% ipython --no-banner

In [1]: import numpy as np

In [2]: np.set_printoptions(precision=2, suppress=True, linewidth=120, legacy="1.25")

In [3]: M = np.array([[0, 1, 0], [0, 0, 1], [1, 0, 0]])

In [4]: M
Out[4]: 
array([[0, 1, 0],
       [0, 0, 1],
       [1, 0, 0]])

In [5]: proj = np.triu(np.array([[-1, -2, 0], [-4, 3, 1], [5, 5, 5]]), 1) + np.eye(3)

In [6]: out = proj @ M @ np.linalg.inv(proj)

In [7]: round(float(np.linalg.det(out)), 2)
Out[7]: 1.0

In [8]: np.linalg.matrix_rank(out)
Out[8]: 3

In [9]: np.round(np.poly(out), 2) + 0
Out[9]: array([ 1.,  0.,  0., -1.])

In [10]: out
Out[10]: 
array([[ 0.,  1., -3.],
       [ 1.,  2., -1.],
       [ 1.,  2., -2.]])

In [11]: out = np.array([[-8, 2, -8], [-2, -8, -3], [7, 5, 9]])

In [12]: np.linalg.matrix_rank(M @ out)
Out[12]: 3

In [13]: np.einsum("ij->j", M)
Out[13]: array([1, 1, 1])

In [14]: np.einsum("ik,kj->ij", M, out)
Out[14]: 
array([[-2, -8, -3],
       [ 7,  5,  9],
       [-8,  2, -8]])

In [15]: out.T @ M.T
Out[15]: 
array([[-2,  7, -8],
       [-8,  5,  2],
       [-3,  9, -8]])

In [16]: M @ M
Out[16]: 
array([[0, 0, 1],
       [1, 0, 0],
       [0, 1, 0]])

In [17]: round(np.abs(np.linalg.eigvals(M)).max(), 2)
Out[17]: 1.0

In [18]: (M + M.T) / 2
Out[18]: 
array([[0. , 0.5, 0.5],
       [0.5, 0. , 0.5],
       [0.5, 0.5, 0. ]])

In [19]: K = np.diag(5 * np.array([0, -2, -1, 0, 0])) + np.array([[2, 5, 1, 2, 2],
    ...:     [0, 3, 6, 0, 0],
    ...:     [2, 7, 3, 1, 7],
    ...:     [3, 3, 1, 8, 1],
    ...:     [1, 0, 9, 0, 6]])

In [20]: K
Out[20]: 
array([[ 2,  5,  1,  2,  2],
       [ 0, -7,  6,  0,  0],
       [ 2,  7, -2,  1,  7],
       [ 3,  3,  1,  8,  1],
       [ 1,  0,  9,  0,  6]])

In [21]: w, evecs = np.linalg.eig(K)

In [22]: np.sort(np.linalg.eigvals(np.linalg.inv(K)))
Out[22]: array([-0.44, -0.08,  0.08,  0.12,  1.18])

In [23]: np.round(np.prod(w), 2)
Out[23]: 2461.0

In [24]: np.round(K @ evecs[:, 0] - w[0] * evecs[:, 0], 2) + 0
Out[24]: array([0., 0., 0., 0., 0.])

In [25]: np.diff(K, axis=0)
Out[25]: 
array([[ -2, -12,   5,  -2,  -2],
       [  2,  14,  -8,   1,   7],
       [  1,  -4,   3,   7,  -6],
       [ -2,  -3,   8,  -8,   5]])

In [26]: np.abs(K).max()
Out[26]: 9

In [27]: np.linalg.matrix_rank(K)
Out[27]: 5

In [28]: np.unravel_index(np.abs(K).argmax(), K.shape)
Out[28]: (4, 2)

In [29]: K.sum(axis=1)
Out[29]: array([12, -1, 15, 16, 16])

In [30]: K.shape
Out[30]: (5, 5)

In [31]: out = np.array([[-2, -2], [3, 2], [2, 0], [-2, 1], [-2, 3]])

In [32]: np.einsum("ik,kj->ji", K, out)
Out[32]: 
array([[  5,  -9,  -3, -13,   4],
       [ 14, -14,  32,  11,  16]])

In [33]: np.einsum("ij->j", K)
Out[33]: array([ 8,  8, 15, 11, 16])

In [34]: np.linalg.matrix_rank(K @ out)
Out[34]: 2

In [35]: np.linalg.matrix_rank(np.vstack([K, out.T]))
Out[35]: 5

In [36]: np.einsum("ik,kj->ij", K, out)
Out[36]: 
array([[  5,  14],
       [ -9, -14],
       [ -3,  32],
       [-13,  11],
       [  4,  16]])

In [37]: mat = np.load("case9.npy")

In [38]: mat
Out[38]: 
array([[-0.38,  0.9 , -0.14,  0.13],
       [-0.08, -0.24, -0.87,  0.43],
       [ 0.46,  0.22, -0.46, -0.72],
       [ 0.8 ,  0.27,  0.11,  0.53]])

In [39]: # columns are unit length and at right angles

In [40]: np.round(mat.T @ mat, 2) + 0
Out[40]: 
array([[1., 0., 0., 0.],
       [0., 1., 0., 0.],
       [0., 0., 1., 0.],
       [0., 0., 0., 1.]])

In [41]: np.round(mat @ mat.T, 2) + 0
Out[41]: 
array([[1., 0., 0., 0.],
       [0., 1., 0., 0.],
       [0., 0., 1., 0.],
       [0., 0., 0., 1.]])

In [42]: np.linalg.pinv(mat)
Out[42]: 
array([[-0.38, -0.08,  0.46,  0.8 ],
       [ 0.9 , -0.24,  0.22,  0.27],
       [-0.14, -0.87, -0.46,  0.11],
       [ 0.13,  0.43, -0.72,  0.53]])

In [43]: np.round(mat[:, 3] @ mat[:, 0], 2)
Out[43]: -0.0

In [44]: np.linalg.norm(mat, axis=0)
Out[44]: array([1., 1., 1., 1.])

In [45]: out = np.array([[4, -4], [-6, 1]])

In [46]: Z = np.kron(out, mat)

In [47]: np.linalg.matrix_rank(Z)
Out[47]: 8

In [48]: round(np.linalg.norm(Z, 2), 2), round(np.linalg.norm(out, 2) * np.linalg.norm(mat, 2), 2)
Out[48]: (7.91, 7.91)

In [49]: out = np.linalg.inv(K)

In [50]: np.round(np.linalg.inv(out), 2) + 0
Out[50]: 
array([[ 2.,  5.,  1.,  2.,  2.],
       [ 0., -7.,  6.,  0.,  0.],
       [ 2.,  7., -2.,  1.,  7.],
       [ 3.,  3.,  1.,  8.,  1.],
       [ 1.,  0.,  9.,  0.,  6.]])

In [51]: w1 = np.array([[2, 1, 1, 2, 3], [2, 1, 1, 3, 3], [1, 2, 1, 3, 2], [2, 0, 3, 3, 1]])

In [52]: coef = np.array([-2, 4, -3, -1, -5])

In [53]: H = np.maximum(mat @ w1 + coef, 0)

In [54]: (H > 0).mean(axis=0)
Out[54]: array([0.25, 1.  , 0.  , 0.5 , 0.  ])

In [55]: H
Out[55]: 
array([[0.  , 4.24, 0.  , 0.92, 0.  ],
       [0.  , 1.94, 0.  , 0.  , 0.  ],
       [0.  , 3.76, 0.  , 0.  , 0.  ],
       [1.3 , 5.29, 0.  , 3.32, 0.  ]])

In [56]: (H > 0).astype(int)
Out[56]: 
array([[0, 1, 0, 1, 0],
       [0, 1, 0, 0, 0],
       [0, 1, 0, 0, 0],
       [1, 1, 0, 1, 0]])

In [57]: Z = np.array([[0, 0, 2], [2, 1, 0], [2, 0, 1], [1, 0, 2], [1, 0, 0]])

In [58]: H @ Z
Out[58]: 
array([[ 9.4 ,  4.24,  1.84],
       [ 3.89,  1.94,  0.  ],
       [ 7.53,  3.76,  0.  ],
       [13.89,  5.29,  9.24]])

In [59]: w1 @ Z
Out[59]: 
array([[ 9,  1,  9],
       [10,  1, 11],
       [11,  2,  9],
       [10,  0, 13]])

In [60]: (H @ Z).round(6).argmax(axis=1)
Out[60]: array([0, 0, 0, 0])
